$ python -q
>>> import numpy as np
>>> import numpy.linalg as la
>>> np.set_printoptions(suppress=True, linewidth=140)
>>> W0 = np.load("layer9.npy")
>>> W0
array([[5., 1., 0., 0., 0., 0., 0., 0., 0., 0.],
       [0., 5., 1., 0., 0., 0., 0., 0., 0., 0.],
       [0., 0., 5., 1., 0., 0., 0., 0., 0., 0.],
       [0., 0., 0., 5., 1., 0., 0., 0., 0., 0.],
       [0., 0., 0., 0., 5., 1., 0., 0., 0., 0.],
       [0., 0., 0., 0., 0., 5., 1., 0., 0., 0.],
       [0., 0., 0., 0., 0., 0., 5., 1., 0., 0.],
       [0., 0., 0., 0., 0., 0., 0., 5., 1., 0.],
       [0., 0., 0., 0., 0., 0., 0., 0., 5., 1.],
       [0., 0., 0., 0., 0., 0., 0., 0., 0., 5.]])
>>> np.round(np.sort(la.eigvals(W0)), 3)
array([5., 5., 5., 5., 5., 5., 5., 5., 5., 5.])
>>> [int(la.matrix_rank(la.matrix_power(W0, p))) for p in range(1, 11)]
[10, 10, 10, 10, 10, 10, 10, 10, 10, 10]
>>> W0 @ W0
array([[25., 10.,  1.,  0.,  0.,  0.,  0.,  0.,  0.,  0.],
       [ 0., 25., 10.,  1.,  0.,  0.,  0.,  0.,  0.,  0.],
       [ 0.,  0., 25., 10.,  1.,  0.,  0.,  0.,  0.,  0.],
       [ 0.,  0.,  0., 25., 10.,  1.,  0.,  0.,  0.,  0.],
       [ 0.,  0.,  0.,  0., 25., 10.,  1.,  0.,  0.,  0.],
       [ 0.,  0.,  0.,  0.,  0., 25., 10.,  1.,  0.,  0.],
       [ 0.,  0.,  0.,  0.,  0.,  0., 25., 10.,  1.,  0.],
       [ 0.,  0.,  0.,  0.,  0.,  0.,  0., 25., 10.,  1.],
       [ 0.,  0.,  0.,  0.,  0.,  0.,  0.,  0., 25., 10.],
       [ 0.,  0.,  0.,  0.,  0.,  0.,  0.,  0.,  0., 25.]])
>>> la.matrix_rank(W0 - W0[0, 0] * np.eye(10))
np.int64(9)
>>> rng = np.random.default_rng(740783)
>>> labels = rng.permutation(10)
>>> Y = W0[:, labels] * rng.choice([-1, 1], 10)
>>> Y
array([[ 0.,  0., -0.,  0., -0.,  0.,  1., -0., -0.,  5.],
       [ 0.,  0., -0.,  0., -0.,  0.,  5., -0., -1.,  0.],
       [ 0.,  0., -1.,  0., -0.,  0.,  0., -0., -5.,  0.],
       [ 1.,  0., -5.,  0., -0.,  0.,  0., -0., -0.,  0.],
       [ 5.,  0., -0.,  0., -0.,  1.,  0., -0., -0.,  0.],
       [ 0.,  0., -0.,  0., -0.,  5.,  0., -1., -0.,  0.],
       [ 0.,  1., -0.,  0., -0.,  0.,  0., -5., -0.,  0.],
       [ 0.,  5., -0.,  0., -1.,  0.,  0., -0., -0.,  0.],
       [ 0.,  0., -0.,  1., -5.,  0.,  0., -0., -0.,  0.],
       [ 0.,  0., -0.,  5., -0.,  0.,  0., -0., -0.,  0.]])
>>> Uu, _, Vh = la.svd(W0.T @ Y)
>>> labels
array([4, 7, 3, 9, 8, 5, 1, 6, 2, 0])
>>> np.round(Uu @ Vh, 3) + 0
array([[ 0.,  0.,  0.,  0.,  0.,  0.,  0.,  0.,  0.,  1.],
       [ 0.,  0.,  0.,  0.,  0.,  0.,  1.,  0.,  0.,  0.],
       [ 0.,  0.,  0.,  0.,  0.,  0.,  0.,  0., -1.,  0.],
       [ 0.,  0., -1.,  0.,  0.,  0.,  0.,  0.,  0.,  0.],
       [ 1.,  0.,  0.,  0.,  0.,  0.,  0.,  0.,  0.,  0.],
       [ 0.,  0.,  0.,  0.,  0.,  1.,  0.,  0.,  0.,  0.],
       [ 0.,  0.,  0.,  0.,  0.,  0.,  0., -1.,  0.,  0.],
       [ 0.,  1.,  0.,  0.,  0.,  0.,  0.,  0.,  0.,  0.],
       [ 0.,  0.,  0.,  0., -1.,  0.,  0.,  0.,  0.,  0.],
       [ 0.,  0.,  0.,  1.,  0.,  0.,  0.,  0.,  0.,  0.]])
>>> Y = np.array([[-1, 1], [1, -2]])
>>> basis = np.array([[5, 1, 3, -3, 2, 0],
...     [0, -3, -2, -2, -2, -3],
...     [4, 3, 1, -4, -4, 2],
...     [5, -2, -2, -1, 4, -1],
...     [-5, 2, 2, -1, 4, 1],
...     [-2, 0, -1, 0, 4, -5]])
>>> E = np.block([[Y, np.zeros((2, 6))], [np.zeros((6, 2)), basis]])
>>> E
array([[-1.,  1.,  0.,  0.,  0.,  0.,  0.,  0.],
       [ 1., -2.,  0.,  0.,  0.,  0.,  0.,  0.],
       [ 0.,  0.,  5.,  1.,  3., -3.,  2.,  0.],
       [ 0.,  0.,  0., -3., -2., -2., -2., -3.],
       [ 0.,  0.,  4.,  3.,  1., -4., -4.,  2.],
       [ 0.,  0.,  5., -2., -2., -1.,  4., -1.],
       [ 0.,  0., -5.,  2.,  2., -1.,  4.,  1.],
       [ 0.,  0., -2.,  0., -1.,  0.,  4., -5.]])
>>> E @ E
array([[  2.,  -3.,   0.,   0.,   0.,   0.,   0.,   0.],
       [ -3.,   5.,   0.,   0.,   0.,   0.,   0.,   0.],
       [  0.,   0.,  12.,  21.,  26., -28.,  -8.,   8.],
       [  0.,   0.,  -2.,   3.,   7.,  18., -14.,  20.],
       [  0.,   0.,  20.,  -2.,   5., -14., -26., -17.],
       [  0.,   0.,  -6.,  15.,  28.,  -6.,  30.,  12.],
       [  0.,   0., -44.,   5.,  -8.,   0.,  -6.,  -2.],
       [  0.,   0., -24.,   3.,   6.,   6.,  -4.,  27.]])
>>> np.round(np.sort(la.eigvals(E).real), 3)
array([-3.995, -3.749, -3.749, -2.618, -0.382,  2.685,  2.685,  7.125])
>>> np.round(la.det(E), 3)
np.float64(-18500.0)
>>> (la.matrix_power((E != 0) + (E.T != 0) + np.eye(8), 8) > 0).astype(int)
array([[1, 1, 0, 0, 0, 0, 0, 0],
       [1, 1, 0, 0, 0, 0, 0, 0],
       [0, 0, 1, 1, 1, 1, 1, 1],
       [0, 0, 1, 1, 1, 1, 1, 1],
       [0, 0, 1, 1, 1, 1, 1, 1],
       [0, 0, 1, 1, 1, 1, 1, 1],
       [0, 0, 1, 1, 1, 1, 1, 1],
       [0, 0, 1, 1, 1, 1, 1, 1]])
>>> F = np.load("case3.npy")
>>> F
array([[ 0.4  , -0.4  ,  0.8  ,  0.4  ,  1.   , -0.2  ,  0.   ,  0.2  ],
       [ 0.7  , -1.9  ,  1.   , -0.5  , -0.1  ,  0.1  , -0.7  ,  0.2  ],
       [-0.3  ,  0.5  , -0.6  , -0.9  , -1.8  , -0.9  , -0.5  ,  0.8  ],
       [ 0.728, -1.991,  1.03 , -0.382, -0.174,  0.152, -0.779,  0.172],
       [ 0.4  , -2.4  , -1.6  ,  0.   ,  1.1  ,  0.2  ,  0.3  , -0.5  ],
       [ 0.2  ,  1.2  ,  0.   , -0.6  ,  0.5  ,  1.   , -1.4  , -0.3  ],
       [ 1.   ,  0.7  ,  0.6  ,  1.8  ,  0.1  ,  1.8  , -0.5  ,  0.2  ],
       [ 1.   , -0.1  ,  0.5  ,  0.3  ,  0.2  , -0.4  ,  0.8  , -0.1  ],
       [-1.2  , -0.1  , -0.4  ,  0.6  , -1.6  ,  1.   , -0.2  ,  3.4  ],
       [ 0.5  , -1.7  , -0.7  , -0.9  ,  0.2  , -0.9  , -2.1  ,  0.6  ]])
>>> hat = F @ la.solve(F.T @ F, F.T)
>>> np.round(hat @ F[:, 6], 3) + 0
array([ 0.   , -0.7  , -0.5  , -0.779,  0.3  , -1.4  , -0.5  ,  0.8  , -0.2  , -2.1  ])
>>> u, g = F[5], F[9]
>>> u @ u
np.float64(5.14)
>>> p = (u @ g) / (u @ u) * u
>>> la.matrix_rank(np.outer(u, g))
np.int64(1)
>>> p.round(3)
array([ 0.022,  0.131,  0.   , -0.065,  0.054,  0.109, -0.153, -0.033])
>>> round(float((g - p) @ u), 3)
0.0
>>> np.round(g - p, 3)
array([ 0.478, -1.831, -0.7  , -0.835,  0.146, -1.009, -1.947,  0.633])
>>> Y = np.c_[F[:, :2] @ np.array([[4, 2], [3, 3]]), np.array([0, 3, 0, 1, 3, 1, 3, 1, 1, 0])]
>>> Y.round(3)
array([[ 0.4  , -0.4  ,  0.   ],
       [-2.9  , -4.3  ,  3.   ],
       [ 0.3  ,  0.9  ,  0.   ],
       [-3.061, -4.517,  1.   ],
       [-5.6  , -6.4  ,  3.   ],
       [ 4.4  ,  4.   ,  1.   ],
       [ 6.1  ,  4.1  ,  3.   ],
       [ 3.7  ,  1.7  ,  1.   ],
       [-5.1  , -2.7  ,  1.   ],
       [-3.1  , -4.1  ,  0.   ]])
>>> la.matrix_rank(np.c_[F, Y])
np.int64(9)
>>> np.round(la.norm(Y - F @ la.lstsq(F, Y)[0], axis=0), 3) + 0
array([0.   , 0.   , 1.675])
